% python3 -q
>>> import numpy as np
>>> import numpy.linalg as la
>>> np.set_printoptions(precision=2, suppress=True, linewidth=200)
>>> m1 = np.loadtxt("arr.csv", delimiter=",")
>>> m1
array([[ -2.27,  -4.37,   0.78],
       [ -2.35,  -0.25,   1.72],
       [  3.79,  -5.47,  -3.46],
       [ -5.94,   1.04,  -0.35],
       [  5.92,  -1.5 ,  -2.92],
       [  9.93,  -3.14,   2.62],
       [  0.72,   6.36,   6.8 ],
       [ -1.54,   4.42,   5.69],
       [ -7.26,   3.88,  -1.77],
       [  5.33,   1.53,   0.39],
       [ -5.82,   1.03,  -0.33],
       [  0.68,  -4.87,   0.75],
       [ -5.28,  -5.2 ,   6.5 ],
       [ -2.97,  -2.11,   0.58],
       [  4.42,   5.01,  -3.37],
       [ -6.25,   0.86,  -1.85],
       [ -3.57,  -2.66,  -2.05],
       [ -9.44,   3.87,  -5.65],
       [ -1.59,   5.82,  -2.64],
       [-10.99,   3.97,   6.74],
       [ -0.08,   4.83,  -5.24],
       [  2.86,  -9.67,  -1.8 ],
       [ 12.4 ,   0.89,   0.48],
       [  1.76,  -2.46,   6.66],
       [  0.12,  -5.51,  -5.95],
       [  2.4 ,  -2.02,  -3.44],
       [ -4.94,  10.12,   5.38],
       [ -6.22,   4.43,  -1.31],
       [  1.66,  -4.85,   0.93],
       [  8.31,   5.31,   0.65],
       [ -2.59,  -0.3 ,  -3.66],
       [  4.43,  -8.6 ,   5.01],
       [ -6.1 ,   2.14,   4.21]])
>>> basis = m1[[1, 12]].astype(float)
>>> for _ in range(3):
...     z = la.norm(m1[:, None] - basis, axis=-1).argmin(axis=1)
...     basis = np.array([m1[z == j].mean(axis=0) for j in range(2)])
... 
>>> z
array([0, 0, 0, 0, 0, 0, 1, 1, 0, 0, 0, 0, 1, 0, 0, 0, 0, 0, 0, 1, 0, 0, 0, 1, 0, 0, 1, 0, 0, 0, 0, 1, 1])
>>> np.bincount(z)
array([25,  8])
>>> basis[1] - basis[0]
array([-2.8 ,  1.67,  7.35])
>>> basis
array([[ 0.06, -0.33, -1.48],
       [-2.74,  1.34,  5.87]])
>>> mat = np.load("layer7.npy")
>>> mat
array([[-10, -10,  -8,  -6,  -4],
       [ -8,  -8,  -6,  -4,  -2],
       [ -6,  -6,  -4,  -2,   0],
       [ -5,  -5,  -3,  -1,   1]])
>>> # rank 2
>>> U, sv, Vh = la.svd(mat)
>>> vecs = Vh[:(sv > 1e-8).sum()]
>>> rng = np.random.default_rng(389367)
>>> vec = mat[1] + 4 * mat[2] + rng.integers(2) * np.eye(5)[1]
>>> vec
array([-32., -31., -22., -12.,  -2.])
>>> round(la.norm(vec - vecs.T @ vecs @ vec), 2)
np.float64(0.77)
>>> U, sv, Vh = la.svd(mat)
>>> np.argmax(sv[:-1] / (sv[1:] + 1e-6)) + 1
np.int64(2)
>>> B = U[:, :2] @ np.diag(sv[:2]) @ Vh[:2]
>>> round(la.norm(mat - B, 2), 2), np.round(sv[2], 2)
(np.float64(0.0), np.float64(0.0))
>>> B.round(2) + 0
array([[-10., -10.,  -8.,  -6.,  -4.],
       [ -8.,  -8.,  -6.,  -4.,  -2.],
       [ -6.,  -6.,  -4.,  -2.,   0.],
       [ -5.,  -5.,  -3.,  -1.,   1.]])
>>> mat.sum(axis=1)
array([-38, -28, -18, -13])
>>> np.round(la.svd(mat, compute_uv=False), 2) + 0
array([25.31,  3.54,  0.  ,  0.  ])
>>> mat.sum(axis=0)
array([-29, -29, -21, -13,  -5])
>>> np.round(la.norm(mat), 2)
np.float64(25.55)
>>> np.diff(mat, axis=0)
array([[2, 2, 2, 2, 2],
       [2, 2, 2, 2, 2],
       [1, 1, 1, 1, 1]])
>>> mat[:, 5]
Traceback (most recent call last):
  File "<python-input-30>", line 1, in <module>
    mat[:, 5]
    ~~~^^^^^^
IndexError: index 5 is out of bounds for axis 1 with size 5
>>> np.abs(mat).max()
np.int64(10)
>>> np.count_nonzero(mat)
np.int64(19)
>>> rk = la.matrix_rank(mat)
>>> rk
np.int64(2)
>>> N = la.svd(mat)[2][rk:].T
>>> np.allclose(mat @ N, 0)
True
>>> la.matrix_rank(mat.T @ mat), la.matrix_rank(mat @ mat.T)
(np.int64(2), np.int64(2))
>>> N @ N.T
array([[ 0.59, -0.41, -0.24, -0.06,  0.12],
       [-0.41,  0.59, -0.24, -0.06,  0.12],
       [-0.24, -0.24,  0.79, -0.18, -0.15],
       [-0.06, -0.06, -0.18,  0.71, -0.41],
       [ 0.12,  0.12, -0.15, -0.41,  0.32]])
>>> np.allclose(mat[:-1].T @ la.lstsq(mat[:-1].T, mat[-1])[0], mat[-1])
True
>>> np.round(np.trace(la.pinv(mat) @ mat), 2)
np.float64(2.0)
>>> la.lstsq(mat[:-1].T, mat[-1])[2]
np.int32(2)
>>> F = np.load("x.npy")
>>> F
array([[-10.42,  -1.21,  -5.95,  -0.14],
       [  0.19, -11.4 ,  -1.59,   3.5 ],
       [ -7.74,  10.29,   9.81,  -7.68],
       [ 20.68,  -0.25,  16.7 ,  -2.55],
       [ -1.53,   3.31,  10.69,  -8.21],
       [ -7.04,  -0.4 ,   9.93,   5.57],
       [ -7.35,   2.97,   2.98,   6.1 ],
       [ -1.97,   5.42,  15.54,  -9.33],
       [ 13.26,  -0.62, -11.69,  12.95],
       [ -8.42,   9.64,  -6.12,   0.95],
       [ -5.8 ,   0.65,  -6.78,  -2.49],
       [-20.35,  -4.58,  -2.65,   2.03],
       [ 18.57,  -1.34,   2.83,  -4.82],
       [  6.43,   2.78,  -8.71,   6.92],
       [  1.67,  -1.34,   2.32,  17.08],
       [ -4.91,   4.86,  11.94,  -7.08],
       [ -0.71,   6.53,   8.04,  -2.98],
       [ -2.43,   4.19,   2.35,  -7.14],
       [ -7.18,   5.3 ,  -1.21,  -9.6 ],
       [  5.87,   9.35,   8.94,  -4.83],
       [  1.6 ,   5.38,   2.76,  16.42],
       [ 10.73,  -8.86,  -1.3 , -14.48],
       [ 19.48,  -5.02,  -6.07,  -8.09],
       [ -9.92,  -1.45,   3.73,  -1.82],
       [  2.89,  -1.65,  -6.41,  16.95],
       [ -0.22,   5.19,   4.35,   3.25],
       [  1.46, -14.06, -17.5 ,   0.6 ],
       [  9.92,   7.56,   1.79, -12.22],
       [ -1.26,   2.02,   2.93,  -4.16]])
>>> Xc = F - F.mean(axis=0)
>>> vecs = la.svd(Xc)[2][:3]
>>> B = Xc - Xc @ vecs.T @ vecs
>>> np.round(np.cov(Xc @ vecs.T, rowvar=False), 2) + 0
array([[100.51,   0.  ,   0.  ],
       [  0.  ,  95.58,   0.  ],
       [  0.  ,   0.  ,  51.75]])
>>> (Xc @ vecs.T).std(axis=0)
array([9.85, 9.61, 7.07])
>>> np.round(la.norm(B) / la.norm(Xc), 2)
np.float64(0.28)
>>> B.std(axis=0)
array([0.47, 3.92, 2.23, 0.35])
>>> Xc = F - F.mean(axis=0)
>>> U, sv, Vh = la.svd(Xc, full_matrices=False)
>>> np.abs(Vh[-1])
array([0.1 , 0.86, 0.49, 0.08])
>>> round((sv ** 2).sum() ** 2 / (sv ** 4).sum(), 2)
np.float64(3.24)
>>> np.abs(Vh[0]).argmax()
np.int64(2)
>>> sv ** 2 / (sv ** 2).sum()
array([0.37, 0.36, 0.19, 0.08])
>>> sv
array([53.05, 51.73, 38.07, 24.48])
>>> F.reshape(2, -1)
array([[-10.42,  -1.21,  -5.95,  -0.14,   0.19, -11.4 ,  -1.59,   3.5 ,  -7.74,  10.29,   9.81,  -7.68,  20.68,  -0.25,  16.7 ,  -2.55,  -1.53,   3.31,  10.69,  -8.21,  -7.04,  -0.4 ,   9.93,
          5.57,  -7.35,   2.97,   2.98,   6.1 ,  -1.97,   5.42,  15.54,  -9.33,  13.26,  -0.62, -11.69,  12.95,  -8.42,   9.64,  -6.12,   0.95,  -5.8 ,   0.65,  -6.78,  -2.49, -20.35,  -4.58,
         -2.65,   2.03,  18.57,  -1.34,   2.83,  -4.82,   6.43,   2.78,  -8.71,   6.92,   1.67,  -1.34],
       [  2.32,  17.08,  -4.91,   4.86,  11.94,  -7.08,  -0.71,   6.53,   8.04,  -2.98,  -2.43,   4.19,   2.35,  -7.14,  -7.18,   5.3 ,  -1.21,  -9.6 ,   5.87,   9.35,   8.94,  -4.83,   1.6 ,
          5.38,   2.76,  16.42,  10.73,  -8.86,  -1.3 , -14.48,  19.48,  -5.02,  -6.07,  -8.09,  -9.92,  -1.45,   3.73,  -1.82,   2.89,  -1.65,  -6.41,  16.95,  -0.22,   5.19,   4.35,   3.25,
          1.46, -14.06, -17.5 ,   0.6 ,   9.92,   7.56,   1.79, -12.22,  -1.26,   2.02,   2.93,  -4.16]])
>>> F.reshape(-1, 2)
array([[-10.42,  -1.21],
       [ -5.95,  -0.14],
       [  0.19, -11.4 ],
       [ -1.59,   3.5 ],
       [ -7.74,  10.29],
       [  9.81,  -7.68],
       [ 20.68,  -0.25],
       [ 16.7 ,  -2.55],
       [ -1.53,   3.31],
       [ 10.69,  -8.21],
       [ -7.04,  -0.4 ],
       [  9.93,   5.57],
       [ -7.35,   2.97],
       [  2.98,   6.1 ],
       [ -1.97,   5.42],
       [ 15.54,  -9.33],
       [ 13.26,  -0.62],
       [-11.69,  12.95],
       [ -8.42,   9.64],
       [ -6.12,   0.95],
       [ -5.8 ,   0.65],
       [ -6.78,  -2.49],
       [-20.35,  -4.58],
       [ -2.65,   2.03],
       [ 18.57,  -1.34],
       [  2.83,  -4.82],
       [  6.43,   2.78],
       [ -8.71,   6.92],
       [  1.67,  -1.34],
       [  2.32,  17.08],
       [ -4.91,   4.86],
       [ 11.94,  -7.08],
       [ -0.71,   6.53],
       [  8.04,  -2.98],
       [ -2.43,   4.19],
       [  2.35,  -7.14],
       [ -7.18,   5.3 ],
       [ -1.21,  -9.6 ],
       [  5.87,   9.35],
       [  8.94,  -4.83],
       [  1.6 ,   5.38],
       [  2.76,  16.42],
       [ 10.73,  -8.86],
       [ -1.3 , -14.48],
       [ 19.48,  -5.02],
       [ -6.07,  -8.09],
       [ -9.92,  -1.45],
       [  3.73,  -1.82],
       [  2.89,  -1.65],
       [ -6.41,  16.95],
       [ -0.22,   5.19],
       [  4.35,   3.25],
       [  1.46, -14.06],
       [-17.5 ,   0.6 ],
       [  9.92,   7.56],
       [  1.79, -12.22],
       [ -1.26,   2.02],
       [  2.93,  -4.16]])
>>> F.reshape(29, 5)
Traceback (most recent call last):
  File "<python-input-60>", line 1, in <module>
    F.reshape(29, 5)
    ~~~~~~~~~^^^^^^^
ValueError: cannot reshape array of size 116 into shape (29,5)
>>> t3 = F.reshape(29, 2, -1)
>>> t3.shape
(29, 2, 2)
>>> np.einsum("ihd,jhd->hij", t3, t3).shape
(2, 29, 29)
>>> t3.transpose(1, 0, 2)
array([[[-10.42,  -1.21],
        [  0.19, -11.4 ],
        [ -7.74,  10.29],
        [ 20.68,  -0.25],
        [ -1.53,   3.31],
        [ -7.04,  -0.4 ],
        [ -7.35,   2.97],
        [ -1.97,   5.42],
        [ 13.26,  -0.62],
        [ -8.42,   9.64],
        [ -5.8 ,   0.65],
        [-20.35,  -4.58],
        [ 18.57,  -1.34],
        [  6.43,   2.78],
        [  1.67,  -1.34],
        [ -4.91,   4.86],
        [ -0.71,   6.53],
        [ -2.43,   4.19],
        [ -7.18,   5.3 ],
        [  5.87,   9.35],
        [  1.6 ,   5.38],
        [ 10.73,  -8.86],
        [ 19.48,  -5.02],
        [ -9.92,  -1.45],
        [  2.89,  -1.65],
        [ -0.22,   5.19],
        [  1.46, -14.06],
        [  9.92,   7.56],
        [ -1.26,   2.02]],

       [[ -5.95,  -0.14],
        [ -1.59,   3.5 ],
        [  9.81,  -7.68],
        [ 16.7 ,  -2.55],
        [ 10.69,  -8.21],
        [  9.93,   5.57],
        [  2.98,   6.1 ],
        [ 15.54,  -9.33],
        [-11.69,  12.95],
        [ -6.12,   0.95],
        [ -6.78,  -2.49],
        [ -2.65,   2.03],
        [  2.83,  -4.82],
        [ -8.71,   6.92],
        [  2.32,  17.08],
        [ 11.94,  -7.08],
        [  8.04,  -2.98],
        [  2.35,  -7.14],
        [ -1.21,  -9.6 ],
        [  8.94,  -4.83],
        [  2.76,  16.42],
        [ -1.3 , -14.48],
        [ -6.07,  -8.09],
        [  3.73,  -1.82],
        [ -6.41,  16.95],
        [  4.35,   3.25],
        [-17.5 ,   0.6 ],
        [  1.79, -12.22],
        [  2.93,  -4.16]]])
>>> feats = np.array([[0, 3, 0], [0, 0, 1], [0, 0, 0]])
>>> U, sv, Vh = la.svd(feats)
>>> vecs = Vh[:(sv > 1e-8).sum()]
>>> vec = feats[0] + -1 * feats[1] + rng.integers(2) * np.eye(3)[1]
>>> vec
array([ 0.,  4., -1.])
>>> np.diag(vecs.T @ vecs)
array([0., 1., 1.])
>>> f = np.array([4, 1])
>>> np.convolve(feats[1], f)
array([0, 0, 4, 1])
>>> np.array([np.convolve(row, f, "same") for row in feats])
array([[ 0, 12,  3],
       [ 0,  0,  4],
       [ 0,  0,  0]])
>>> data = np.loadtxt("dump.csv", delimiter=",")
>>> data.round(2) + 0
array([[ 0.  ,  0.  , -2.  , -0.97,  0.99],
       [ 0.04,  0.03, -2.03, -0.98,  1.01],
       [ 0.  ,  0.02, -2.06, -1.  ,  0.99],
       [-0.01, -0.01, -1.97, -1.01,  1.02],
       [-0.02,  0.03, -1.99, -1.03,  1.01],
       [-0.01, -0.02, -2.  , -0.99,  1.  ],
       [ 0.01,  0.02, -1.97, -1.  ,  1.01],
       [ 0.  ,  0.  , -1.98, -0.99,  1.01],
       [ 0.  , -0.05, -2.01, -1.04,  0.97],
       [ 0.02, -0.02, -1.98, -1.03,  0.99],
       [ 0.  ,  0.  , -2.01, -0.99,  1.01],
       [ 0.02, -0.01, -2.02, -0.99,  0.99],
       [ 0.01, -3.  ,  0.97, -1.01, -2.  ],
       [ 0.02, -3.02,  1.  , -0.98, -2.02],
       [ 0.  , -3.02,  1.  , -1.  , -2.01],
       [-0.02, -2.99,  1.03, -1.01, -1.98],
       [ 0.  , -3.01,  1.01, -1.  , -1.98],
       [ 0.  , -3.  ,  0.97, -0.96, -1.97],
       [ 0.01, -2.99,  1.01, -0.99, -2.  ],
       [ 0.  , -2.98,  0.99, -1.  , -2.02],
       [ 0.01, -2.99,  0.99, -0.96, -2.  ],
       [-0.01, -2.99,  1.01, -1.  , -2.02],
       [ 0.  , -2.99,  1.  , -1.01, -1.97],
       [-0.04, -2.98,  1.  , -1.01, -1.98]])
>>> vec = np.array([-7, 8, 6, 8, 8])
>>> rhs = data @ vec
>>> la.lstsq(data, rhs)[0]
array([-7.,  8.,  6.,  8.,  8.])
>>> np.round(la.pinv(data) @ data, 2) + 0
array([[1., 0., 0., 0., 0.],
       [0., 1., 0., 0., 0.],
       [0., 0., 1., 0., 0.],
       [0., 0., 0., 1., 0.],
       [0., 0., 0., 0., 1.]])
>>> rhs = rhs + 0.3 * rng.normal(size=24)
>>> rhs
array([-11.57, -12.22, -12.51, -11.46, -11.47, -11.95, -11.55, -11.95, -13.01, -12.62, -12.37, -12.63, -42.26, -42.04, -42.45, -41.17, -41.78, -41.26, -41.58, -41.7 , -41.95, -42.3 , -41.59, -41.29])
>>> coef, *_ = la.lstsq(data, rhs)
>>> np.round(data.T @ (rhs - data @ coef), 2) + 0
array([0., 0., 0., 0., 0.])
>>> coef.round()
array([-10.,   7.,   7.,   8.,  11.])
>>> [round(float(la.norm(la.solve(data.T @ data + lam * np.eye(5), data.T @ rhs))), 2) for lam in (0, 1, 10, 100)]
[19.44, 13.78, 12.54, 7.21]
>>> coef
array([-10.26,   6.9 ,   7.48,   7.6 ,  10.54])
